>>> import numpy as np
>>> np.set_printoptions(suppress=True, linewidth=200)
>>> rng = np.random.default_rng(85)
>>> arr = np.array([[2, 1, 1, 1, -2, 2, 1, 0, 1, -2, 1],
...     [1, 2, 1, -1, 1, -1, -2, -2, -2, 1, -1],
...     [-2, -1, 1, -2, 1, -2, 0, -2, 2, 0, 0],
...     [2, -1, -2, -2, 1, 1, -1, 2, 0, 2, 1],
...     [-1, 2, -1, 2, 1, 0, -2, -2, -1, -1, 2],
...     [-1, 0, 0, 1, -1, 0, 0, 1, -2, -2, 2]]) * (rng.random((6, 11)) < 0.3)
>>> arr
array([[ 2,  0,  0,  0,  0,  0,  1,  0,  1,  0,  1],
       [ 0,  2,  0,  0,  1,  0, -2, -2, -2,  0, -1],
       [ 0,  0,  0,  0,  0,  0,  0,  0,  0,  0,  0],
       [ 0, -1,  0,  0,  0,  0, -1,  2,  0,  2,  0],
       [ 0,  2,  0,  2,  0,  0,  0,  0,  0,  0,  0],
       [ 0,  0,  0,  0, -1,  0,  0,  0, -2,  0,  0]])
>>> rk = np.linalg.matrix_rank(arr)
>>> print(rk)
5
>>> null = np.linalg.svd(arr)[2][rk:].T
>>> np.linalg.matrix_rank(arr.T @ arr), np.linalg.matrix_rank(arr @ arr.T)
(np.int64(5), np.int64(5))
>>> np.allclose(arr @ null, 0)
True
>>> np.linalg.cond(arr) > 100
np.True_
>>> try:
...     np.linalg.inv(arr)
... except np.linalg.LinAlgError as e:
...     print(e)
... 
Last 2 dimensions of the array must be square
>>> np.round(arr @ np.linalg.pinv(arr) @ arr, 2) + 0
array([[ 2.,  0.,  0.,  0.,  0.,  0.,  1.,  0.,  1.,  0.,  1.],
       [ 0.,  2.,  0.,  0.,  1.,  0., -2., -2., -2.,  0., -1.],
       [ 0.,  0.,  0.,  0.,  0.,  0.,  0.,  0.,  0.,  0.,  0.],
       [ 0., -1.,  0.,  0.,  0.,  0., -1.,  2.,  0.,  2.,  0.],
       [ 0.,  2.,  0.,  2.,  0.,  0.,  0.,  0.,  0.,  0.,  0.],
       [ 0.,  0.,  0.,  0., -1.,  0.,  0.,  0., -2.,  0.,  0.]])
>>> np.linalg.lstsq(arr[:-1].T, arr[-1])[2]
np.int32(4)
>>> E = np.load("m.npy")
>>> E
array([[ 2.1,  0. ,  1. ,  1. ,  2. ,  2. ,  2. ,  1. , -2. , -1. ],
       [ 2. , -0.9,  2. , -1. ,  3. ,  3. ,  2. , -3. ,  2. ,  0. ],
       [-1. , -2. , -2.9, -3. , -3. ,  3. , -1. ,  2. ,  2. , -1. ],
       [ 0. ,  3. ,  1. ,  0.1,  0. ,  3. ,  3. , -2. ,  3. ,  1. ],
       [ 0. , -3. , -1. ,  1. , -2.9, -1. ,  3. ,  0. , -1. , -1. ],
       [ 1. , -1. ,  1. ,  0. , -2. , -0.9,  3. , -3. ,  0. , -1. ],
       [ 0. , -1. ,  2. ,  0. ,  3. , -1. , -2.9,  2. , -1. ,  0. ],
       [ 0. ,  0. , -3. , -3. , -1. , -2. ,  3. ,  2.1,  1. ,  2. ],
       [ 2. , -1. , -3. , -3. , -3. ,  0. ,  0. , -3. ,  3.1,  1. ],
       [ 2. ,  0. ,  1. ,  1. ,  2. ,  2. ,  2. ,  1. , -2. , -0.9]])
>>> t3 = np.stack([E, 5 * E, E[::-1]])
>>> np.linalg.matrix_rank(t3)
array([10, 10, 10])
>>> t3.shape
(3, 10, 10)
>>> np.linalg.matrix_rank(t3.reshape(3, -1))
np.int64(2)
>>> print((t3 @ E.T).shape)
(3, 10, 10)
>>> np.round(t3.sum(axis=0), 2)
array([[ 14.6,   0. ,   7. ,   7. ,  14. ,  14. ,  14. ,   7. , -14. ,  -6.9],
       [ 14. ,  -6.4,   9. ,  -9. ,  15. ,  18. ,  12. , -21. ,  15.1,   1. ],
       [ -6. , -12. , -20.4, -21. , -19. ,  16. ,  -3. ,  14.1,  13. ,  -4. ],
       [  0. ,  17. ,   8. ,   0.6,   3. ,  17. ,  15.1, -10. ,  17. ,   6. ],
       [  1. , -19. ,  -5. ,   6. , -19.4,  -6.9,  21. ,  -3. ,  -6. ,  -7. ],
       [  6. ,  -9. ,   5. ,   1. , -14.9,  -6.4,  21. , -18. ,  -1. ,  -7. ],
       [  0. ,  -3. ,  13. ,   0.1,  18. ,  -3. , -14.4,  10. ,  -3. ,   1. ],
       [ -1. ,  -2. , -20.9, -21. ,  -9. ,  -9. ,  17. ,  14.6,   8. ,  11. ],
       [ 14. ,  -6.9, -16. , -19. , -15. ,   3. ,   2. , -21. ,  20.6,   6. ],
       [ 14.1,   0. ,   7. ,   7. ,  14. ,  14. ,  14. ,   7. , -14. ,  -6.4]])
>>> np.einsum("bij,cij->bc", t3, t3)
array([[ 365.1, 1825.5,   94.2],
       [1825.5, 9127.5,  471. ],
       [  94.2,  471. ,  365.1]])
>>> other = E / np.linalg.norm(E, axis=1, keepdims=True)
>>> gram = other @ other.T
>>> round(np.degrees(np.arccos(np.clip(gram[8, 7], -1, 1))), 2)
np.float64(64.64)
>>> np.round(np.linalg.norm(other, axis=1), 2)
array([1., 1., 1., 1., 1., 1., 1., 1., 1., 1.])
>>> (np.abs(gram) > 0.9).astype(int)
array([[1, 0, 0, 0, 0, 0, 0, 0, 0, 1],
       [0, 1, 0, 0, 0, 0, 0, 0, 0, 0],
       [0, 0, 1, 0, 0, 0, 0, 0, 0, 0],
       [0, 0, 0, 1, 0, 0, 0, 0, 0, 0],
       [0, 0, 0, 0, 1, 0, 0, 0, 0, 0],
       [0, 0, 0, 0, 0, 1, 0, 0, 0, 0],
       [0, 0, 0, 0, 0, 0, 1, 0, 0, 0],
       [0, 0, 0, 0, 0, 0, 0, 1, 0, 0],
       [0, 0, 0, 0, 0, 0, 0, 0, 1, 0],
       [1, 0, 0, 0, 0, 0, 0, 0, 0, 1]])
>>> F = np.loadtxt("a.csv", delimiter=",")
>>> F
array([[ 0.97, -0.79,  0.97],
       [ 1.  , -0.88,  0.98],
       [ 0.99, -0.74,  0.93],
       [ 0.97, -0.74,  0.95],
       [-0.99,  0.81, -0.97],
       [ 0.08,  0.07, -0.21],
       [ 0.99, -0.73,  0.91],
       [ 0.29, -0.29,  0.6 ],
       [ 0.99, -0.66,  0.85],
       [-1.  ,  0.77, -0.94],
       [-0.9 ,  0.52, -0.78],
       [-0.95,  0.63, -0.89],
       [ 0.99, -0.68,  0.89],
       [ 0.97, -0.43,  0.51],
       [-0.99,  0.87, -0.99],
       [ 0.99, -0.8 ,  0.97],
       [-0.44,  0.31, -0.6 ],
       [-1.  ,  0.85, -0.97],
       [-0.02, -0.13,  0.34],
       [-0.92,  0.62, -0.89],
       [ 0.18, -0.18,  0.4 ],
       [-0.52,  0.27, -0.51],
       [-1.  ,  0.7 , -0.81],
       [-1.  ,  0.87, -0.99],
       [-0.84,  0.43, -0.69],
       [ 0.99, -0.78,  0.95],
       [ 0.52, -0.12,  0.14],
       [ 1.  , -0.91,  0.99],
       [-0.88,  0.65, -0.92],
       [-0.99,  0.77, -0.95],
       [-0.89,  0.34, -0.45],
       [-1.  ,  0.94, -1.  ],
       [-1.  ,  0.87, -0.98],
       [-0.04,  0.19, -0.45],
       [ 0.81, -0.49,  0.78],
       [ 0.99, -0.82,  0.97],
       [-0.64,  0.29, -0.51],
       [ 0.98, -0.7 ,  0.92],
       [ 1.  , -0.95,  1.  ],
       [ 1.  , -0.85,  0.98]])
>>> gram = np.cov(F, rowvar=False)
>>> print(np.round(np.corrcoef(F.T), 2))
[[ 1.   -0.98  0.98]
 [-0.98  1.   -0.99]
 [ 0.98 -0.99  1.  ]]
>>> print(np.round(np.median(F, axis=0), 2))
[ 0.03 -0.02 -0.03]
>>> np.round(np.corrcoef(F[:, 2], F[:, 1])[0, 1], 2)
np.float64(-0.99)
>>> np.round(np.polyfit(F[:, 2], F[:, 1], 1), 2)
array([-0.8 , -0.01])
>>> print(np.round(F.std(axis=0), 2))
[0.87 0.66 0.82]
>>> np.argwhere(np.triu(np.abs(np.corrcoef(F.T)) > 0.8, 1))
array([[0, 1],
       [0, 2],
       [1, 2]])
>>> q, r_ = np.linalg.qr(F)
>>> np.round(q.T @ q, 2) + 0
array([[1., 0., 0.],
       [0., 1., 0.],
       [0., 0., 1.]])
>>> np.allclose(r_.T @ r_, F.T @ F)
True
>>> gram = F.T @ F
>>> gram.round(2)
array([[ 30.34, -22.67,  28.14],
       [-22.67,  17.64, -21.68],
       [ 28.14, -21.68,  27.2 ]])
>>> np.round(np.linalg.svd(F, compute_uv=False) ** 2, 2)
array([74.32,  0.65,  0.21])
>>> print(np.linalg.matrix_rank(gram))
3
>>> print(np.allclose(gram, gram.T))
True
>>> z = F[:, 2] > np.median(F[:, 2])
>>> f = F[z].mean(axis=0) - F[~z].mean(axis=0)
>>> (((F - F.mean(axis=0)) @ f > 0) == z).mean()
np.float64(1.0)
>>> ((F - F.mean(axis=0)) @ f > 0).astype(int)
array([1, 1, 1, 1, 0, 0, 1, 1, 1, 0, 0, 0, 1, 1, 0, 1, 0, 0, 1, 0, 1, 0, 0, 0, 0, 1, 1, 1, 0, 0, 0, 0, 0, 0, 1, 1, 0, 1, 1, 1])
>>> round(np.linalg.norm(F, 2) / np.linalg.norm(F), 2)
np.float64(0.99)
>>> np.argsort(-np.linalg.norm(F, axis=0).round(6), kind="stable")[:3]
array([0, 2, 1])
>>> round(np.log10(np.linalg.cond(F)))
1
>>> feats = np.loadtxt("x.csv", delimiter=",")
>>> feats
array([[ 0., -2.,  3., -2., -2.,  3., -4.,  0.,  0., -4., -3.,  0.,  6.,  2.],
       [ 2.,  0., -1.,  1.,  4.,  0., -4.,  1.,  2., -2.,  5.,  5., -2.,  0.],
       [-3.,  1.,  0.,  0.,  0., -1., -1.,  1., -4., -2.,  3., -2.,  0.,  2.],
       [ 2., -1.,  0.,  0., -2.,  1.,  1., -2., -3.,  2., -2., -2., -4.,  3.],
       [ 2., -4.,  0.,  2.,  0.,  3.,  3.,  1.,  4., -1., -1.,  4.,  6.,  1.],
       [-3.,  0.,  1., -1., -3.,  0.,  0.,  2.,  0.,  5.,  0., -2.,  1.,  1.],
       [ 4.,  4.,  1., -1., -3.,  0.,  0., -2.,  1., -2.,  3.,  3., -4.,  1.],
       [ 0., -1., -1.,  2., -1., -2.,  2.,  0., -5.,  4., -5.,  0., -2.,  1.],
       [ 0., -2.,  4.,  3., -4.,  0., -1.,  5.,  0., -4., -5.,  1., -4., -1.],
       [ 4.,  2.,  2., -2.,  1., -5.,  2., -4.,  4.,  0., -2.,  0.,  2., -3.],
       [ 3., -5., -3.,  2.,  1.,  0., -3.,  5.,  5.,  2.,  0., -5.,  2., -3.],
       [ 0., -5.,  2.,  2., -4.,  2., -3.,  0., -1.,  0.,  5.,  0.,  4.,  2.],
       [-6.,  2.,  0.,  4., -6., -1.,  4.,  2.,  4., -2., -2., -4.,  0.,  1.],
       [-2.,  0., -2., -3., -1., -1., -1., -1.,  1.,  3.,  3., -2., -1.,  0.]])
>>> # antisymmetric, zero diagonal
>>> f, r1 = feats[5], feats[0]
>>> f @ r1
np.float64(-1.0)
>>> pr = (f @ r1) / (f @ f) * f
>>> print(round(float(np.linalg.norm(f + r1) ** 2 + np.linalg.norm(f - r1) ** 2), 2))
332.0
>>> print(np.round(r1 - pr, 2))
[-0.05 -2.    3.02 -2.02 -2.05  3.   -4.    0.04  0.   -3.91 -3.   -0.04  6.02  2.02]
>>> vec = np.array([8, 7, 1, 1, 4, 3, 8, 0, 1, 3, 5, 8, 3, 2])
>>> np.round(np.linalg.eigvals(feats).real, 2) + 0
array([0., 0., 0., 0., 0., 0., 0., 0., 0., 0., 0., 0., 0., 0.])
>>> vec @ feats @ vec
np.float64(0.0)
>>> q = np.linalg.solve(np.eye(14) - feats, np.eye(14) + feats)
>>> np.round(np.linalg.det(q), 2)
np.float64(1.0)
>>> print(np.round(np.sort(np.abs(np.linalg.eigvals(feats))), 2))
[ 1.98  1.98  2.84  2.84  5.38  5.38  8.46  8.46 11.3  11.3  13.16 13.16 16.3  16.3 ]
>>> np.trace(feats)
np.float64(0.0)
>>> print(np.allclose(feats, feats.T))
False
>>> np.allclose(feats @ feats.T, feats.T @ feats)
True
>>> f = np.array([0, 0, 0, 1, 0, 0, 0, 0, 2, 0, 0, 1, 1, 0])
>>> other = feats + np.outer(f, np.eye(14)[8])
>>> np.linalg.matrix_rank(other - feats)
np.int64(1)
>>> K = np.loadtxt("arr.csv", delimiter=",")
>>> K.round(2)
array([[-0.85,  0.46,  0.13, -0.23],
       [-0.43, -0.88,  0.21, -0.05],
       [-0.17, -0.14, -0.96, -0.19],
       [-0.26,  0.04, -0.15,  0.96]])
>>> # keeps lengths
>>> vec = np.array([0, 1, 1, 0])
>>> rhs = K @ vec
>>> print(rhs.round(2))
[ 0.58 -0.66 -1.1  -0.11]
>>> print(np.round(np.linalg.solve(K, rhs), 2) + 0)
[0. 1. 1. 0.]
>>> print(np.round(np.linalg.solve(K, -2 * rhs), 2) + 0)
[ 0. -2. -2.  0.]
>>> t3 = np.stack([K, 5 * K, K[::-1]])
>>> np.round(np.linalg.norm(t3, axis=(1, 2)), 2)
array([ 2., 10.,  2.])
>>> (t3 @ K.T).shape
(3, 4, 4)
>>> m1 = np.load("test1.npy")
>>> m1
array([[ 0.,  0.,  0.,  0., -1., -5.,  0.,  2.,  3.,  5., -3.,  1., -2.],
       [ 0.,  0.,  0.,  0.,  2., -1., -1.,  2.,  5.,  2.,  2., -2., -1.],
       [ 0.,  0.,  0.,  0.,  0.,  3., -3., -1.,  4.,  1.,  2., -2.,  2.],
       [ 0.,  0.,  0.,  0.,  4., -3., -5., -1.,  5., -4.,  1.,  3.,  3.],
       [-1.,  2.,  0.,  4.,  0.,  0.,  0.,  0.,  0.,  0.,  0.,  0.,  0.],
       [-5., -1.,  3., -3.,  0.,  0.,  0.,  0.,  0.,  0.,  0.,  0.,  0.],
       [ 0., -1., -3., -5.,  0.,  0.,  0.,  0.,  0.,  0.,  0.,  0.,  0.],
       [ 2.,  2., -1., -1.,  0.,  0.,  0.,  0.,  0.,  0.,  0.,  0.,  0.],
       [ 3.,  5.,  4.,  5.,  0.,  0.,  0.,  0.,  0.,  0.,  0.,  0.,  0.],
       [ 5.,  2.,  1., -4.,  0.,  0.,  0.,  0.,  0.,  0.,  0.,  0.,  0.],
       [-3.,  2.,  2.,  1.,  0.,  0.,  0.,  0.,  0.,  0.,  0.,  0.,  0.],
       [ 1., -2., -2.,  3.,  0.,  0.,  0.,  0.,  0.,  0.,  0.,  0.,  0.],
       [-2., -1.,  2.,  3.,  0.,  0.,  0.,  0.,  0.,  0.,  0.,  0.,  0.]])
>>> # rank 8
>>> round(float(np.linalg.eigvalsh(m1).min()), 2)
-11.49
>>> [round(float(np.linalg.det(m1[:i, :i])), 2) + 0 for i in range(1, 14)]
[0.0, 0.0, 0.0, 0.0, 0.0, 0.0, 0.0, 48400.0, 0.0, 0.0, 0.0, 0.0, 0.0]
>>> w, V = np.linalg.eigh(m1)
>>> np.round(np.linalg.svd(m1, compute_uv=False), 2) + 0
array([11.49, 11.49,  9.53,  9.53,  7.16,  7.16,  3.3 ,  3.3 ,  0.  ,  0.  ,  0.  ,  0.  ,  0.  ])
>>> print((w > 1e-8).sum(), (w < -1e-8).sum())
4 4
>>> np.round(np.abs(V[:, -1]), 2)
array([0.05, 0.27, 0.25, 0.6 , 0.25, 0.14, 0.35, 0.02, 0.48, 0.12, 0.13, 0.07, 0.17])
>>> np.abs(V[:, -1]).round(6).argmax()
np.int64(3)
